$ ipython --no-banner

In [1]: import numpy as np

In [2]: np.set_printoptions(precision=1, suppress=True, linewidth=120)

In [3]: def rnd(a):
   ...:     return np.round(a, 1) + 0
   ...: 

In [4]: O, _ = np.linalg.qr(np.array([[0.1, -0.6], [0.6, -1.3], [2.9, 0.0], [0.5, 1.6], [-1.9, 0.3]]))

In [5]: J = O @ O.T

In [6]: rnd(J)
Out[6]: 
array([[ 0.1,  0.2,  0. , -0.2,  0. ],
       [ 0.2,  0.4,  0.1, -0.4, -0.1],
       [ 0. ,  0.1,  0.7,  0.2, -0.4],
       [-0.2, -0.4,  0.2,  0.6,  0. ],
       [ 0. , -0.1, -0.4,  0. ,  0.3]])

In [7]: # symmetric

In [8]: vec = np.array([3, -4, 4, -2, 4])

In [9]: rnd(np.trace(J))
Out[9]: np.float64(2.0)

In [10]: rnd(np.eye(5) - J)
Out[10]: 
array([[ 0.9, -0.2,  0. ,  0.2,  0. ],
       [-0.2,  0.6, -0.1,  0.4,  0.1],
       [ 0. , -0.1,  0.3, -0.2,  0.4],
       [ 0.2,  0.4, -0.2,  0.4,  0. ],
       [ 0. ,  0.1,  0.4,  0. ,  0.7]])

In [11]: other = np.array([[1, 1], [3, 1]])

In [12]: C = np.kron(other, J)

In [13]: C.shape
Out[13]: (10, 10)

In [14]: rnd(C)
Out[14]: 
array([[ 0.1,  0.2,  0. , -0.2,  0. ,  0.1,  0.2,  0. , -0.2,  0. ],
       [ 0.2,  0.4,  0.1, -0.4, -0.1,  0.2,  0.4,  0.1, -0.4, -0.1],
       [ 0. ,  0.1,  0.7,  0.2, -0.4,  0. ,  0.1,  0.7,  0.2, -0.4],
       [-0.2, -0.4,  0.2,  0.6,  0. , -0.2, -0.4,  0.2,  0.6,  0. ],
       [ 0. , -0.1, -0.4,  0. ,  0.3,  0. , -0.1, -0.4,  0. ,  0.3],
       [ 0.2,  0.5,  0. , -0.6, -0.1,  0.1,  0.2,  0. , -0.2,  0. ],
       [ 0.5,  1.1,  0.3, -1.3, -0.4,  0.2,  0.4,  0.1, -0.4, -0.1],
       [ 0. ,  0.3,  2. ,  0.5, -1.3,  0. ,  0.1,  0.7,  0.2, -0.4],
       [-0.6, -1.3,  0.5,  1.8,  0. , -0.2, -0.4,  0.2,  0.6,  0. ],
       [-0.1, -0.4, -1.3,  0. ,  0.9,  0. , -0.1, -0.4,  0. ,  0.3]])

In [15]: rk = np.linalg.matrix_rank(J)

In [16]: rk
Out[16]: np.int64(2)

In [17]: null = np.linalg.svd(J)[2][rk:].T

In [18]: [int(np.linalg.matrix_rank(J[:, :j + 1])) for j in range(5)]
Out[18]: [1, 2, 2, 2, 2]

In [19]: rnd(J @ null)
Out[19]: 
array([[0., 0., 0.],
       [0., 0., 0.],
       [0., 0., 0.],
       [0., 0., 0.],
       [0., 0., 0.]])

In [20]: np.linalg.matrix_rank(J.T @ J), np.linalg.matrix_rank(J @ J.T)
Out[20]: (np.int64(2), np.int64(2))

In [21]: m1 = np.array([[0, 2, 0], [0, 0, 0]])

In [22]: left, sig, vt = np.linalg.svd(m1)

In [23]: V = vt[:(sig > 1e-8).sum()]

In [24]: rng = np.random.default_rng(28825)

In [25]: vec = m1[0] + -3 * m1[1] + rng.integers(2) * np.eye(3)[2]

In [26]: vec
Out[26]: array([0., 2., 1.])

In [27]: np.diag(V.T @ V)
Out[27]: array([0., 1., 0.])

In [28]: V.T @ V
Out[28]: 
array([[0., 0., 0.],
       [0., 1., 0.],
       [0., 0., 0.]])

In [29]: left, sig, vt = np.linalg.svd(m1)

In [30]: sig
Out[30]: array([2., 0.])

In [31]: other = left[:, :1] @ np.diag(sig[:1]) @ vt[:1]

In [32]: np.linalg.matrix_rank(m1, rtol=0.05)
Out[32]: np.int64(1)

In [33]: rnd(np.linalg.norm(m1 - other, 2)), sig[1]
Out[33]: (np.float64(0.0), np.float64(0.0))

In [34]: np.argsort(-np.linalg.norm(m1, axis=0).round(6), kind="stable")[:3]
Out[34]: array([1, 0, 2])

In [35]: rnd(np.linalg.norm(m1, 2) / np.linalg.norm(m1))
Out[35]: np.float64(1.0)

In [36]: f = np.array([1, -6, -7])

In [37]: np.polyval(f, m1[0])
Out[37]: array([ -7, -15,  -7])

In [38]: np.cross(m1[0, :3], m1[1, :3])
Out[38]: array([0, 0, 0])

In [39]: np.convolve(m1[0], f)
Out[39]: array([  0,   2, -12, -14,   0])

In [40]: np.array([np.convolve(row, f, "same") for row in m1])
Out[40]: 
array([[  2, -12, -14],
       [  0,   0,   0]])

In [41]: np.correlate(m1[0], m1[1], "full")
Out[41]: array([0, 0, 0, 0, 0])

In [42]: other = np.array([[2, 2], [1, 1], [2, 0]])

In [43]: np.einsum("ij,ij->i", m1, m1)
Out[43]: array([4, 0])

In [44]: np.einsum("ik,kj->ij", m1, other)
Out[44]: 
array([[2, 2],
       [0, 0]])

In [45]: np.einsum("ik,kj->ji", m1, other)
Out[45]: 
array([[2, 0],
       [2, 0]])

In [46]: m1 @ other
Out[46]: 
array([[2, 2],
       [0, 0]])

In [47]: other.T @ m1.T
Out[47]: 
array([[2, 0],
       [2, 0]])

In [48]: np.einsum("ij->j", m1)
Out[48]: array([0, 2, 0])

In [49]: other = np.array([[3, 0], [5, 0], [5, 0]])

In [50]: E = np.tile(other, (2, 3))

In [51]: E
Out[51]: 
array([[3, 0, 3, 0, 3, 0],
       [5, 0, 5, 0, 5, 0],
       [5, 0, 5, 0, 5, 0],
       [3, 0, 3, 0, 3, 0],
       [5, 0, 5, 0, 5, 0],
       [5, 0, 5, 0, 5, 0]])

In [52]: f = np.array([0, 2, 0])

In [53]: np.cross(E[5, :3], E[0, :3])
Out[53]: array([0, 0, 0])

In [54]: np.polyval(f, E[5])
Out[54]: array([10,  0, 10,  0, 10,  0])

In [55]: np.correlate(E[5], E[0], "full")
Out[55]: array([ 0, 15,  0, 30,  0, 45,  0, 30,  0, 15,  0])

In [56]: np.convolve(E[5], f)
Out[56]: array([ 0, 10,  0, 10,  0, 10,  0,  0])

In [57]: np.array([np.convolve(row, f, "same") for row in E])
Out[57]: 
array([[ 6,  0,  6,  0,  6,  0],
       [10,  0, 10,  0, 10,  0],
       [10,  0, 10,  0, 10,  0],
       [ 6,  0,  6,  0,  6,  0],
       [10,  0, 10,  0, 10,  0],
       [10,  0, 10,  0, 10,  0]])

In [58]: np.abs(np.diag(np.linalg.qr(E)[1])) > 1e-9
Out[58]: array([ True, False, False, False, False, False])

In [59]: np.allclose(E[:-1].T @ np.linalg.lstsq(E[:-1].T, E[-1])[0], E[-1])
Out[59]: True

In [60]: vec = np.array([2, 4, 4, 3, 5, 2])

In [61]: E @ np.ones(6)
Out[61]: array([ 9., 15., 15.,  9., 15., 15.])

In [62]: np.linalg.norm(E @ vec) <= np.linalg.norm(E, 2) * np.linalg.norm(vec) + 1e-9
Out[62]: np.True_

In [63]: E @ (2 * vec)
Out[63]: array([ 66, 110, 110,  66, 110, 110])

In [64]: E @ vec
Out[64]: array([33, 55, 55, 33, 55, 55])

In [65]: np.sign((E @ vec).round(6))
Out[65]: array([1, 1, 1, 1, 1, 1])

In [66]: F = np.loadtxt("data.csv", delimiter=",")

In [67]: rnd(F)
Out[67]: 
array([[-0.6, -0.7, -0.4,  0. ],
       [ 0.6, -0.3, -0.4,  0.6],
       [-0.5,  0.6, -0.2,  0.6],
       [-0.2, -0.3,  0.8,  0.5]])

In [68]: # keeps lengths

In [69]: def softmax(z):
    ...:     e = np.exp(z - z.max(axis=-1, keepdims=True))
    ...:     return e / e.sum(axis=-1, keepdims=True)
    ...: 

In [70]: rnd(softmax(10 * F[3]))
Out[70]: array([0. , 0. , 0.9, 0.1])

In [71]: rnd(softmax(F[3] + -3))
Out[71]: array([0.2, 0.1, 0.4, 0.3])

In [72]: rnd(softmax(F[3]))
Out[72]: array([0.2, 0.1, 0.4, 0.3])

In [73]: S = F @ F.T / np.sqrt(4)

In [74]: rnd(softmax(S + np.triu(np.full(S.shape, -np.inf), 1)))
Out[74]: 
array([[1. , 0. , 0. , 0. ],
       [0.4, 0.6, 0. , 0. ],
       [0.3, 0.3, 0.5, 0. ],
       [0.2, 0.2, 0.2, 0.4]])

In [75]: rnd(softmax(S))
Out[75]: 
array([[0.4, 0.2, 0.2, 0.2],
       [0.2, 0.4, 0.2, 0.2],
       [0.2, 0.2, 0.4, 0.2],
       [0.2, 0.2, 0.2, 0.4]])

In [76]: rnd(softmax(S)[3] @ F)
Out[76]: array([-0.2, -0.2,  0. ,  0.5])
